$ python -q
>>> import numpy as np
>>> np.set_printoptions(precision=2, suppress=True, linewidth=140)
>>> E = np.array([[2, 1, 1, 0], [1, 6, 1, 2], [2, 0, 11, 3], [3, 1, 3, 3]])
>>> rng = np.random.default_rng(898901)
>>> lab = rng.permutation(4)
>>> A2 = E[:, lab] * rng.choice([-1, 1], 4)
>>> A2
array([[  0,  -2,   1,  -1],
       [ -2,  -1,   6,  -1],
       [ -3,  -2,   0, -11],
       [ -3,  -3,   1,  -3]])
>>> U, _, Vh = np.linalg.svd(E.T @ A2)
>>> np.round(np.linalg.lstsq(E, A2)[0], 2) + 0
array([[ 0., -1.,  0.,  0.],
       [ 0.,  0.,  1.,  0.],
       [ 0.,  0.,  0., -1.],
       [-1.,  0.,  0.,  0.]])
>>> q = A2.astype(float).copy()
>>> for j in range(4):
...     q[:, j] -= q[:, :j] @ (q[:, :j].T @ q[:, j])
...     q[:, j] /= np.linalg.norm(q[:, j])
... 
>>> np.round(q.T @ A2, 2) + 0
array([[ 4.69,  3.62, -3.2 ,  9.38],
       [ 0.  ,  2.21,  0.27,  0.  ],
       [ 0.  ,  0.  ,  5.26,  3.8 ],
       [ 0.  ,  0.  ,  0.  ,  5.44]])
>>> A2 = np.array([[6, 9, 5, -3], [1, 0, -3, -8], [5, 2, 4, 1], [3, -6, 8, -4]])
>>> W0 = A2 - A2.T
>>> W0
array([[ 0,  8,  0, -6],
       [-8,  0, -5, -2],
       [ 0,  5,  0, -7],
       [ 6,  2,  7,  0]])
>>> f = np.array([-2, 1, -1, 3])
>>> A2 = W0 + np.outer(f, np.eye(4)[1])
>>> A2
array([[ 0.,  6.,  0., -6.],
       [-8.,  1., -5., -2.],
       [ 0.,  4.,  0., -7.],
       [ 6.,  5.,  7.,  0.]])
>>> print(np.round(np.linalg.det(A2) / np.linalg.det(W0), 2), round(1 + np.linalg.solve(W0, f)[1], 2))
0.69 0.69
>>> q = W0.astype(float).copy()
>>> for j in range(4):
...     q[:, j] -= q[:, :j] @ (q[:, :j].T @ q[:, j])
...     q[:, j] /= np.linalg.norm(q[:, j])
... 
>>> np.round(q.T @ W0, 2) + 0
array([[10.  ,  1.2 ,  8.2 ,  1.6 ],
       [ 0.  ,  9.57,  0.43, -8.87],
       [ 0.  ,  0.  ,  2.56,  0.29],
       [ 0.  ,  0.  ,  0.  ,  2.76]])
>>> np.round(q.T @ q, 2) + 0
array([[1., 0., 0., 0.],
       [0., 1., 0., 0.],
       [0., 0., 1., 0.],
       [0., 0., 0., 1.]])
>>> q.round(2) + 0
array([[ 0.  ,  0.84, -0.14,  0.53],
       [-0.8 ,  0.1 ,  0.59,  0.  ],
       [ 0.  ,  0.52, -0.09, -0.85],
       [ 0.6 ,  0.13,  0.79,  0.  ]])
>>> print(np.linalg.matrix_power(W0, 3))
[[    0 -1242   -52  1198]
 [ 1242     0  1046   356]
 [   52 -1046     0  1038]
 [-1198  -356 -1038     0]]
>>> W0 @ W0
array([[-100,  -12,  -82,  -16],
       [ -12,  -93,  -14,   83],
       [ -82,  -14,  -74,  -10],
       [ -16,   83,  -10,  -89]])
>>> np.allclose(W0 @ W0.T, W0.T @ W0)
True
>>> (W0 + W0.T) / 2
array([[0., 0., 0., 0.],
       [0., 0., 0., 0.],
       [0., 0., 0., 0.],
       [0., 0., 0., 0.]])
>>> np.trace(W0)
np.int64(0)
>>> q, evecs = np.linalg.qr(E[:, :1])[0], np.linalg.qr(E[:, 1:])[0]
>>> sv = np.linalg.svd(q.T @ evecs, compute_uv=False)
>>> sv
array([0.85])
>>> M = np.load("m.npy")
>>> M
array([[ 1,  2,  1],
       [ 1,  2,  2],
       [ 1,  3,  4],
       [ 1,  4,  5],
       [ 1,  4,  7],
       [ 2,  4,  8],
       [ 3,  4, 10],
       [ 3,  6, 12],
       [ 4,  6, 12],
       [ 6,  8, 13],
       [ 6,  8, 13],
       [ 7, 10, 13],
       [ 9, 10, 15],
       [11, 11, 17]])
>>> hat = M @ np.linalg.solve(M.T @ M, M.T)
>>> hat @ M[:, 1]
array([ 2.,  2.,  3.,  4.,  4.,  4.,  4.,  6.,  6.,  8.,  8., 10., 10., 11.])
>>> print(np.round(np.trace(hat), 2))
3.0
>>> print(np.linalg.matrix_rank(np.eye(14) - hat))
11
>>> A2 = np.c_[M[:, :2] @ np.array([[3, 1], [3, 1]]), np.array([1, 0, -2, -1, -1, 1, -2, 2, 2, -2, -1, 2, -2, 2])]
>>> A2
array([[ 9,  3,  1],
       [ 9,  3,  0],
       [12,  4, -2],
       [15,  5, -1],
       [15,  5, -1],
       [18,  6,  1],
       [21,  7, -2],
       [27,  9,  2],
       [30, 10,  2],
       [42, 14, -2],
       [42, 14, -1],
       [51, 17,  2],
       [57, 19, -2],
       [66, 22,  2]])
>>> np.linalg.matrix_rank(A2)
np.int64(2)
>>> np.linalg.norm(np.linalg.qr(M)[0].T @ A2, axis=0) ** 2 / ((A2 ** 2).sum(axis=0) + 1e-12)
array([1.  , 1.  , 0.01])
>>> w1 = np.array([[-9, -2, -3], [-1, -8, -3], [8, 1, 5]])
>>> coef = np.array([3, 2, 0])
>>> hid = np.maximum(A2 @ w1 + coef, 0)
>>> np.linalg.matrix_rank(hid)
np.int64(0)
>>> Z = np.array([[-3, 2, -1], [-2, 3, -1], [-2, 3, 2]])
>>> print(w1 @ Z)
[[ 37 -33   5]
 [ 25 -35   3]
 [-36  34   1]]
>>> cen = M - M.mean(axis=0)
>>> evecs = np.linalg.svd(cen)[2][:1]
>>> A2 = cen - cen @ evecs.T @ evecs
>>> np.diag(evecs.T @ evecs)
array([0.23, 0.21, 0.56])
>>> round(float(np.linalg.norm(A2) / np.linalg.norm(cen)), 2)
0.23
>>> A2.std(axis=0)
array([0.97, 0.66, 0.88])
>>> (cen @ evecs.T).std(axis=0)
array([6.31])
>>> np.linalg.norm(A2, axis=1).round(6).argmax()
np.int64(7)
>>> lab = M[:, 0] > np.median(M[:, 0])
>>> f = M[lab].mean(axis=0) - M[~lab].mean(axis=0)
>>> np.argsort(-np.abs(f).round(6), kind="stable")
array([2, 0, 1])
>>> ((M - M.mean(axis=0)) @ f > 0).astype(int)
array([0, 0, 0, 0, 0, 0, 0, 1, 1, 1, 1, 1, 1, 1])
>>> K = np.load("run0.npy")
>>> print(K)
[[5. 1. 1. 1.]
 [1. 5. 1. 1.]
 [1. 1. 5. 1.]
 [1. 1. 1. 5.]]
>>> lab = rng.permutation(3)
>>> A2 = M[:, lab] * rng.choice([-1, 1], 3)
>>> A2
array([[ -2,   1,   1],
       [ -2,   1,   2],
       [ -3,   1,   4],
       [ -4,   1,   5],
       [ -4,   1,   7],
       [ -4,   2,   8],
       [ -4,   3,  10],
       [ -6,   3,  12],
       [ -6,   4,  12],
       [ -8,   6,  13],
       [ -8,   6,  13],
       [-10,   7,  13],
       [-10,   9,  15],
       [-11,  11,  17]])
>>> U, _, Vh = np.linalg.svd(M.T @ A2)
>>> print(np.round(np.linalg.lstsq(M, A2)[0], 2) + 0)
[[ 0.  1.  0.]
 [-1.  0.  0.]
 [ 0.  0.  1.]]
>>> hat = A2 @ np.linalg.solve(A2.T @ A2, A2.T)
>>> np.round(np.linalg.eigvalsh(hat), 2) + 0
array([0., 0., 0., 0., 0., 0., 0., 0., 0., 0., 0., 1., 1., 1.])
>>> hat @ A2[:, 1]
array([ 1.,  1.,  1.,  1.,  1.,  2.,  3.,  3.,  4.,  6.,  6.,  7.,  9., 11.])
>>> print(round(np.trace(hat), 2))
3.0
>>> np.allclose(hat @ hat, hat)
True
>>> x0 = np.array([5, 5, -2, 7])
>>> a = np.maximum(K @ x0, 0)
>>> np.tanh(K @ x0)
array([1., 1., 1., 1.])
>>> np.maximum(K @ x0, 0) - np.maximum(-K @ x0, 0)
array([35., 35.,  7., 43.])
>>> np.maximum(K @ (3 * x0), 0)
array([105., 105.,  21., 129.])
>>> f = np.array([0, 3, 3])
>>> J = np.outer(rng.normal(size=17), f) + 0.02 * rng.normal(size=(17, 3))
>>> J.round(2) + 0
array([[-0.03, -2.04, -2.05],
       [ 0.03,  0.4 ,  0.37],
       [-0.01,  6.65,  6.67],
       [ 0.  ,  0.46,  0.45],
       [ 0.01,  1.5 ,  1.54],
       [ 0.04, -2.28, -2.28],
       [ 0.01,  0.65,  0.65],
       [-0.02, -1.2 , -1.17],
       [ 0.  ,  1.55,  1.53],
       [ 0.03,  0.82,  0.82],
       [-0.02,  2.7 ,  2.7 ],
       [ 0.  , -1.07, -1.1 ],
       [ 0.01, -3.25, -3.27],
       [-0.05, -3.07, -3.08],
       [-0.02, -2.5 , -2.48],
       [-0.03,  3.22,  3.21],
       [-0.02, -4.58, -4.59]])
>>> hat = J @ np.linalg.solve(J.T @ J, J.T)
>>> np.diag(hat)
array([0.12, 0.22, 0.38, 0.03, 0.26, 0.24, 0.02, 0.23, 0.06, 0.1 , 0.09, 0.22, 0.12, 0.33, 0.15, 0.24, 0.19])
>>> A2 = J / np.sqrt((J ** 2).mean(axis=1, keepdims=True))
>>> np.linalg.norm(A2, axis=1)
array([1.73, 1.73, 1.73, 1.73, 1.73, 1.73, 1.73, 1.73, 1.73, 1.73, 1.73, 1.73, 1.73, 1.73, 1.73, 1.73, 1.73])
>>> np.linalg.matrix_rank(A2) == np.linalg.matrix_rank(J)
np.True_
>>> print(np.linalg.matrix_rank(J - J.mean(axis=1, keepdims=True)))
2
>>> print(A2[10])
[-0.01  1.22  1.22]
>>> q, R = np.linalg.qr(J)
>>> np.allclose(R.T @ R, J.T @ J)
True
>>> round(abs(R[0, 0]), 2), round(float(np.linalg.norm(J[:, 0])), 2)
(np.float64(0.09), 0.09)
>>> A2 = np.array([[3, 3], [2, 1]])
>>> Z = np.array([[1, 0], [2, 1]])
>>> A = np.kron(A2, Z)
>>> A
array([[3, 0, 3, 0],
       [6, 3, 6, 3],
       [2, 0, 1, 0],
       [4, 2, 2, 1]])
>>> lab = rng.permutation(4)
>>> print(lab)
[2 3 1 0]
>>> A2 = A[lab][:, lab]
>>> A2
array([[1, 0, 0, 2],
       [2, 1, 2, 4],
       [6, 3, 3, 6],
       [3, 0, 0, 3]])
>>> round(float(np.linalg.det(A2)), 2), round(np.linalg.det(A[lab]), 2)
(9.0, np.float64(-9.0))
>>> print(np.allclose(A2, A))
False
>>> np.sort(np.abs(np.linalg.eigvals(A2)))
array([0.65, 0.65, 4.65, 4.65])
>>> np.diag(A2)
array([1, 1, 3, 3])
>>> print(np.trace(A2))
8
